$ ipython --no-banner

In [1]: import numpy as np

In [2]: np.set_printoptions(precision=4, suppress=True, linewidth=200, sign=" ")

In [3]: other = np.array([[1, 2, 2, 1], [1, 0, 0, 1], [1, 0, 3, 1], [3, 0, 3, 3]])

In [4]: cent = np.array([[-3, 5, 4, -5], [-1, 4, -2, -5], [3, 1, 2, 1], [-4, 4, -4, -3]])

In [5]: K = np.block([[other, np.array([[-2, 2, 1, -2], [2, 2, 2, -1], [0, 1, -1, -2], [1, -1, 2, 0]])], [np.zeros((4, 4)), cent]])

In [6]: K
Out[6]: 
array([[ 1.,  2.,  2.,  1., -2.,  2.,  1., -2.],
       [ 1.,  0.,  0.,  1.,  2.,  2.,  2., -1.],
       [ 1.,  0.,  3.,  1.,  0.,  1., -1., -2.],
       [ 3.,  0.,  3.,  3.,  1., -1.,  2.,  0.],
       [ 0.,  0.,  0.,  0., -3.,  5.,  4., -5.],
       [ 0.,  0.,  0.,  0., -1.,  4., -2., -5.],
       [ 0.,  0.,  0.,  0.,  3.,  1.,  2.,  1.],
       [ 0.,  0.,  0.,  0., -4.,  4., -4., -3.]])

In [7]: rng = np.random.default_rng(8099)

In [8]: other = K + rng.integers(-2, 3, (8, 7)) @ rng.integers(-2, 3, (7, 8))

In [9]: other
Out[9]: 
array([[  1.,   5.,  -6.,  -2.,   7.,  -3.,  -3.,  -8.],
       [  1.,  -1.,   6.,  -5.,   8.,  -5.,   4.,  -2.],
       [ 13.,   4.,  -1.,   2.,   8.,   8.,  -8.,  -7.],
       [  6.,  14.,   6.,  11.,   8.,   0.,   3.,   9.],
       [  7.,  -4.,   3., -10.,  -2.,   7.,   6.,  -7.],
       [ -2.,   3.,   5.,  11.,  -3.,   4.,  -5.,   0.],
       [  6.,  -4.,   1.,  -6.,   0.,   6.,   3.,   0.],
       [  0.,   8.,  -1.,   1.,   1.,  -4.,  -6.,  -3.]])

In [10]: np.abs(other - K).sum(axis=1)
Out[10]: array([ 38.,  29.,  48.,  46.,  31.,  31.,  27.,  25.])

In [11]: other - K
Out[11]: 
array([[  0.,   3.,  -8.,  -3.,   9.,  -5.,  -4.,  -6.],
       [  0.,  -1.,   6.,  -6.,   6.,  -7.,   2.,  -1.],
       [ 12.,   4.,  -4.,   1.,   8.,   7.,  -7.,  -5.],
       [  3.,  14.,   3.,   8.,   7.,   1.,   1.,   9.],
       [  7.,  -4.,   3., -10.,   1.,   2.,   2.,  -2.],
       [ -2.,   3.,   5.,  11.,  -2.,   0.,  -3.,   5.],
       [  6.,  -4.,   1.,  -6.,  -3.,   5.,   1.,  -1.],
       [  0.,   8.,  -1.,   1.,   5.,  -8.,  -2.,   0.]])

In [12]: np.linalg.matrix_rank(other - K, tol=1e-8)
Out[12]: np.int64(7)

In [13]: np.linalg.matrix_rank(K, rtol=0.1)
Out[13]: np.int64(6)

In [14]: np.argsort(-np.linalg.norm(K, axis=0).round(6), kind="stable")[:3]
Out[14]: array([ 7,  5,  6])

In [15]: np.linalg.cond(K) > 100
Out[15]: np.True_

In [16]: x0 = np.array([3, 1, 2, 2, 2, -3, 2, 0])

In [17]: K @ np.eye(8)[0]
Out[17]: array([ 1.,  1.,  1.,  3.,  0.,  0.,  0.,  0.])

In [18]: (K @ x0).argmax()
Out[18]: np.int64(3)

In [19]: m1 = np.loadtxt("m.csv", delimiter=",")

In [20]: m1
Out[20]: 
array([[ 4.5392, -0.2016, -0.0423, -0.4978, -0.0396],
       [-4.5951,  0.6669, -0.9776, -0.7063, -0.3305],
       [ 0.9432, -0.5585, -0.4218,  0.4595, -0.2238],
       [-1.0816, -0.6581, -0.964 ,  0.1637, -0.0593],
       [-4.9905,  0.4074,  0.0024,  1.7366,  0.2126],
       [ 1.3556, -0.1227, -0.8257, -1.5203, -0.1102],
       [ 4.7383,  0.041 , -0.1247, -0.0418,  0.2411],
       [ 0.8483,  0.2825, -0.1901, -0.282 , -0.2042],
       [ 0.3032,  0.2728, -2.4775, -1.573 ,  0.0276],
       [-0.5583,  0.8627,  0.8747,  0.1456, -0.0259],
       [ 0.9247, -0.483 , -0.2472,  0.5344,  0.1517],
       [-0.7494,  0.4443,  0.8066,  2.0485, -0.2248],
       [ 4.889 , -0.0659,  0.8208,  0.4575, -0.1732],
       [-3.6551,  0.4927, -1.6671,  1.0417,  0.1324],
       [-2.3923, -0.2204, -0.1731, -0.0887,  0.0442],
       [-0.84  , -0.0584,  0.474 , -0.3298,  0.099 ],
       [-0.3985,  0.4444,  0.3465,  1.92  , -0.1954],
       [ 5.0113, -0.2032, -0.1525, -0.0269, -0.0211],
       [-2.044 ,  0.2543,  0.707 ,  0.0162, -0.0219],
       [ 0.8025,  0.0303,  0.0446,  2.3559,  0.3416],
       [-4.7553, -0.4793, -0.662 ,  0.2534, -0.0932],
       [-4.2598,  0.6482,  0.4098,  0.009 ,  0.274 ],
       [-4.7948,  0.5793, -0.2217,  0.6722,  0.2864],
       [-1.0023,  0.1888,  0.7021, -1.731 ,  0.0362],
       [ 2.3804, -0.3691,  0.0712,  1.5575,  0.2184],
       [ 0.9661,  0.1772, -0.0104, -1.4781,  0.1673],
       [-1.3334, -0.1359, -0.3249, -2.5881, -0.2232],
       [ 1.5426, -0.3005, -0.092 , -1.1989, -0.2362],
       [-2.3927,  0.376 ,  0.9145, -0.2534, -0.1465]])

In [21]: Ac = m1 - m1.mean(axis=0)

In [22]: evecs = np.linalg.svd(Ac)[2][:1]

In [23]: other = Ac - Ac @ evecs.T @ evecs

In [24]: round(np.linalg.norm(other) / np.linalg.norm(Ac), 4)
Out[24]: np.float64(0.4437)

In [25]: np.linalg.norm(other, axis=1).round(6).argmax()
Out[25]: np.int64(8)

In [26]: other.std(axis=0)
Out[26]: array([ 0.056 ,  0.3585,  0.7481,  1.1715,  0.1834])

In [27]: (Ac @ evecs.T).std(axis=0)
Out[27]: array([ 2.9255])

In [28]: A = np.load("a.npy")

In [29]: A
Out[29]: 
array([[ 0,  1,  3],
       [-3, -2,  1],
       [ 0,  0,  0],
       [ 3,  3,  2],
       [-1, -1,  1],
       [ 0, -3,  1],
       [ 1, -1,  2],
       [-1, -1,  3]])

In [30]: x0 = np.array([1, 1, 0])

In [31]: target = A @ x0

In [32]: np.round(np.linalg.pinv(A) @ A, 4) + 0
Out[32]: 
array([[ 1.,  0.,  0.],
       [ 0.,  1.,  0.],
       [ 0.,  0.,  1.]])

In [33]: target
Out[33]: array([ 1, -5,  0,  6, -2, -3,  0, -2])

In [34]: target = target + 0.05 * rng.normal(size=8)

In [35]: target
Out[35]: array([ 0.9702, -5.0869, -0.0906,  6.0091, -2.0525, -2.9601, -0.0536, -2.0498])

In [36]: beta, *_ = np.linalg.lstsq(A, target)

In [37]: beta
Out[37]: array([ 1.0219,  0.9933, -0.016 ])

In [38]: np.round(A.T @ (target - A @ beta), 4) + 0
Out[38]: array([ 0.,  0.,  0.])

In [39]: W = np.array([[-7, -4, 4, -2, 7, 9], [3, 5, 9, -5, -9, -8], [-8, -9, 7, -8, 7, 1]])

In [40]: beta = np.array([3, 0, 2, 3, 2, 0])

In [41]: H = np.maximum(A @ W + beta, 0)

In [42]: np.linalg.matrix_rank(H)
Out[42]: np.int64(5)

In [43]: (H > 0).astype(int)
Out[43]: 
array([[ 0,  0,  1,  0,  1,  0],
       [ 1,  0,  0,  1,  1,  0],
       [ 1,  0,  1,  1,  1,  0],
       [ 0,  0,  1,  0,  1,  1],
       [ 0,  0,  0,  1,  1,  0],
       [ 0,  0,  0,  1,  1,  1],
       [ 0,  0,  1,  0,  1,  1],
       [ 0,  0,  1,  0,  1,  1]])

In [44]: H
Out[44]: 
array([[  0,   0,  32,   0,  14,   0],
       [ 10,   0,   0,  11,   6,   0],
       [  3,   0,   2,   3,   2,   0],
       [  0,   0,  55,   0,  10,   5],
       [  0,   0,   0,   2,  11,   0],
       [  0,   0,   0,  10,  36,  25],
       [  0,   0,  11,   0,  32,  19],
       [  0,   0,  10,   0,  25,   2]])

In [45]: cent = np.array([[2, -1, 1],
    ...:     [-2, -2, 1],
    ...:     [-1, -1, -2],
    ...:     [-1, -1, -2],
    ...:     [-1, -1, -2],
    ...:     [0, -1, -1]])

In [46]: H @ cent
Out[46]: 
array([[ -46,  -46,  -92],
       [   3,  -27,  -24],
       [  -1,  -10,  -11],
       [ -65,  -70, -135],
       [ -13,  -13,  -26],
       [ -46,  -71, -117],
       [ -43,  -62, -105],
       [ -35,  -37,  -72]])

In [47]: mat = np.load("test6.npy")

In [48]: mat
Out[48]: 
array([[ 2,  0,  0,  0],
       [-2, -2,  0,  0],
       [ 0,  0,  2,  0],
       [ 0,  0, -2, -2]])

In [49]: # triangular

In [50]: idx = rng.permutation(4)

In [51]: idx
Out[51]: array([ 3,  2,  1,  0])

In [52]: other = mat[idx][:, idx]

In [53]: other
Out[53]: 
array([[-2, -2,  0,  0],
       [ 0,  2,  0,  0],
       [ 0,  0, -2, -2],
       [ 0,  0,  0,  2]])

In [54]: np.allclose(other, mat)
Out[54]: False

In [55]: round(float(np.linalg.det(other)), 4), np.round(np.linalg.det(mat[idx]), 4)
Out[55]: (16.0, np.float64(16.0))

In [56]: np.sort(np.abs(np.linalg.eigvals(other)))
Out[56]: array([ 2.,  2.,  2.,  2.])

In [57]: np.linalg.matrix_rank(mat - mat[0, 0] * np.eye(4))
Out[57]: np.int64(2)

In [58]: np.prod(np.diag(mat)), round(float(np.linalg.det(mat)), 4)
Out[58]: (np.int64(16), 16.0)

In [59]: np.sort(np.linalg.eigvals(mat))
Out[59]: array([-2., -2.,  2.,  2.])

In [60]: np.linalg.matrix_power(mat - np.diag(np.diag(mat)), 4)
Out[60]: 
array([[ 0,  0,  0,  0],
       [ 0,  0,  0,  0],
       [ 0,  0,  0,  0],
       [ 0,  0,  0,  0]])

In [61]: other = np.array([[0, 1], [1, -1]])

In [62]: cent = np.kron(other, mat)

In [63]: round(float(np.linalg.norm(cent, 2)), 4), round(np.linalg.norm(other, 2) * np.linalg.norm(mat, 2), 4)
Out[63]: (5.2361, np.float64(5.2361))

In [64]: X = np.load("data.npy")

In [65]: X
Out[65]: 
array([[-1.9696, -4.5957],
       [-4.5957,  1.9696]])

In [66]: # equal to its transpose

In [67]: x0 = np.array([9, 4])

In [68]: a = np.maximum(X @ x0, 0)

In [69]: X * (a > 1e-9)[:, None]
Out[69]: 
array([[-0., -0.],
       [-0.,  0.]])

In [70]: np.maximum(X @ (3 * x0), 0)
Out[70]: array([ 0.,  0.])

In [71]: np.maximum(X @ x0, 0) - np.maximum(-X @ x0, 0)
Out[71]: array([-36.1092, -33.4829])
